$ python3 -q
>>> import numpy as np
>>> np.set_printoptions(precision=4, suppress=True, linewidth=160, floatmode="fixed")
>>> def rnd(a):
...     return np.round(a, 4) + 0
... 
>>> J = np.load("block8.npy")
>>> J
array([[1, 0, 0, 0, 0],
       [3, 1, 0, 0, 0],
       [3, 1, 1, 0, 0],
       [3, 1, 1, 1, 0],
       [0, 3, 1, 0, 1]])
>>> rng = np.random.default_rng(38)
>>> Y = J + rng.integers(-2, 3, (5, 4)) @ rng.integers(-2, 3, (4, 5))
>>> Y
array([[ 2,  0,  5,  4, -3],
       [ 3,  5,  2,  0, -1],
       [ 7,  1, 13,  6, -8],
       [ 3,  1,  1, -2, -3],
       [ 0, -1, -5, -5,  4]])
>>> rnd(np.linalg.svd(Y - J, compute_uv=False))
array([19.5199,  5.6543,  4.5928,  1.3816,  0.0000])
>>> np.linalg.matrix_rank(Y - J, tol=1e-8)
np.int64(4)
>>> data = np.array([[0, 1, 0, 0, 0, 0],
...     [0, -1, 0, 0, 0, 0],
...     [0, 1, 0, 0, 0, 0],
...     [0, 0, 0, 1, 0, 0],
...     [0, 0, 0, -1, 0, 0],
...     [0, 0, 0, 1, 0, 0],
...     [0, 0, 0, 0, 0, 1],
...     [0, 0, 0, 0, 0, -1],
...     [0, 0, 0, 0, 0, 1]])
>>> U, sv, VT = np.linalg.svd(data)
>>> vecs = VT[:(sv > 1e-8).sum()]
>>> vec = data[6] + -1 * data[8] + rng.integers(2) * np.eye(6)[2]
>>> vec
array([0.0000, 0.0000, 1.0000, 0.0000, 0.0000, 0.0000])
>>> rnd(np.linalg.norm(vec - vecs.T @ vecs @ vec))
np.float64(1.0)
>>> U, sv, VT = np.linalg.svd(data)
>>> np.argmax(sv[:-1] / (sv[1:] + 1e-6)) + 1
np.int64(3)
>>> rnd(sv)
array([1.7321, 1.7321, 1.7321, 0.0000, 0.0000, 0.0000])
>>> Y = U[:, :3] @ np.diag(sv[:3]) @ VT[:3]
>>> rnd(np.linalg.norm(data - Y, 2)), sv[3]
(np.float64(0.0), np.float64(0.0))
>>> np.linalg.matrix_rank(Y)
np.int64(3)
>>> rnd(np.linalg.norm(data - Y) / np.linalg.norm(data))
np.float64(0.0)
>>> rnd(np.abs(data - Y).max())
np.float64(0.0)
>>> np.linalg.matrix_rank(data, rtol=0.05)
np.int64(3)
>>> Y = np.array([[-2, 1], [-2, 1], [2, -2], [-2, 2], [1, 1], [0, 2]])
>>> np.einsum("ik,kj->ij", data, Y)
array([[-2,  1],
       [ 2, -1],
       [-2,  1],
       [-2,  2],
       [ 2, -2],
       [-2,  2],
       [ 0,  2],
       [ 0, -2],
       [ 0,  2]])
>>> np.linalg.matrix_rank(np.vstack([data, Y.T]))
np.int64(5)
>>> Y = data / np.linalg.norm(data, axis=1, keepdims=True)
>>> G = Y @ Y.T
>>> rnd(np.linalg.norm(Y, axis=1))
array([1.0000, 1.0000, 1.0000, 1.0000, 1.0000, 1.0000, 1.0000, 1.0000, 1.0000])
>>> np.argwhere(np.triu(np.abs(G) > 0.95, 1))
array([[0, 1],
       [0, 2],
       [1, 2],
       [3, 4],
       [3, 5],
       [4, 5],
       [6, 7],
       [6, 8],
       [7, 8]])
>>> (G - 2 * np.eye(9)).round(6).argmax(axis=1)
array([2, 3, 0, 5, 0, 3, 8, 0, 6])
>>> G[4]
array([ 0.0000,  0.0000,  0.0000, -1.0000,  1.0000, -1.0000,  0.0000,  0.0000,  0.0000])
>>> rnd(np.linalg.svd(data, compute_uv=False))
array([1.7321, 1.7321, 1.7321, 0.0000, 0.0000, 0.0000])
>>> data.T @ data
array([[0, 0, 0, 0, 0, 0],
       [0, 3, 0, 0, 0, 0],
       [0, 0, 0, 0, 0, 0],
       [0, 0, 0, 3, 0, 0],
       [0, 0, 0, 0, 0, 0],
       [0, 0, 0, 0, 0, 3]])
>>> data @ data.T
array([[ 1, -1,  1,  0,  0,  0,  0,  0,  0],
       [-1,  1, -1,  0,  0,  0,  0,  0,  0],
       [ 1, -1,  1,  0,  0,  0,  0,  0,  0],
       [ 0,  0,  0,  1, -1,  1,  0,  0,  0],
       [ 0,  0,  0, -1,  1, -1,  0,  0,  0],
       [ 0,  0,  0,  1, -1,  1,  0,  0,  0],
       [ 0,  0,  0,  0,  0,  0,  1, -1,  1],
       [ 0,  0,  0,  0,  0,  0, -1,  1, -1],
       [ 0,  0,  0,  0,  0,  0,  1, -1,  1]])
>>> A = np.load("m.npy")
>>> A
array([[-1, -2,  2],
       [-1, -3, -3],
       [ 2, -2,  1]])
>>> A - A[0]
array([[ 0,  0,  0],
       [ 0, -1, -5],
       [ 3,  0, -1]])
>>> np.count_nonzero(A)
np.int64(9)
>>> rnd(np.linalg.norm(A))
np.float64(6.0828)
>>> np.diff(A, axis=0)
array([[ 0, -1, -5],
       [ 3,  1,  4]])
>>> A.shape
(3, 3)
>>> Y = A[0, 0] * A[1:] - np.outer(A[1:, 0], A[0])
>>> Y
array([[ 0,  1,  5],
       [ 0,  6, -5]])
>>> np.flatnonzero(~Y.round(6).any(axis=1))
array([], dtype=int64)
>>> O, r_ = np.linalg.qr(A)
>>> rnd(abs(r_[0, 0])), rnd(np.linalg.norm(A[:, 0]))
(np.float64(2.4495), np.float64(2.4495))
>>> rnd(r_)
array([[2.4495, 0.4082, 1.2247],
       [0.0000, 4.1028, 0.6093],
       [0.0000, 0.0000, 3.4826]])
>>> np.allclose(r_.T @ r_, A.T @ A)
True
>>> G = A.T @ A
>>> rnd(np.linalg.svd(A, compute_uv=False) ** 2)
array([19.3166, 12.6834,  5.0000])
>>> rnd(np.linalg.eigvalsh(G)[::-1])
array([19.3166, 12.6834,  5.0000])
>>> G
array([[ 6,  1,  3],
       [ 1, 17,  3],
       [ 3,  3, 14]])
>>> np.diag(G)
array([ 6, 17, 14])
>>> t3 = np.stack([G, -1 * G, G[::-1]])
>>> np.einsum("bij,cij->bc", t3, t3)
array([[ 559, -559,  425],
       [-559,  559, -425],
       [ 425, -425,  559]])
>>> t3.shape
(3, 3, 3)
>>> (t3 @ G.T).shape
(3, 3, 3)
>>> mat = np.load("data.npy")
>>> mat
array([[0.6667, 0.3333, 0.0000],
       [0.3750, 0.3750, 0.2500],
       [0.2000, 0.2000, 0.6000]])
>>> rnd(np.linalg.matrix_power(mat, 2))
array([[0.5695, 0.3472, 0.0833],
       [0.4406, 0.3156, 0.2438],
       [0.3283, 0.2617, 0.4100]])
>>> pr = np.eye(3)[2]
>>> for _ in range(3):
...     pr = pr @ mat
...     print(pr.round(4))
... 
[0.2000 0.2000 0.6000]
[0.3283 0.2617 0.4100]
[0.3990 0.2896 0.3114]
>>> feats = np.load("dump.npy")
>>> rnd(feats)
array([[ 0.4112,  0.4112,  0.1371,  0.0457, -0.2284],
       [ 0.4112,  0.4112,  0.1371,  0.0457, -0.2284],
       [ 0.1371,  0.1371,  0.0457,  0.0152, -0.0761],
       [ 0.0457,  0.0457,  0.0152,  0.0051, -0.0254],
       [-0.2284, -0.2284, -0.0761, -0.0254,  0.1269]])
>>> vec = np.array([4, 3, 6, 1, 7])
>>> rnd(feats @ vec)
array([ 2.1472,  2.1472,  0.7157,  0.2386, -1.1929])
>>> rnd(np.eye(5) - feats)
array([[ 0.5888, -0.4112, -0.1371, -0.0457,  0.2284],
       [-0.4112,  0.5888, -0.1371, -0.0457,  0.2284],
       [-0.1371, -0.1371,  0.9543, -0.0152,  0.0761],
       [-0.0457, -0.0457, -0.0152,  0.9949,  0.0254],
       [ 0.2284,  0.2284,  0.0761,  0.0254,  0.8731]])
>>> np.trace(feats)
np.float64(1.0)
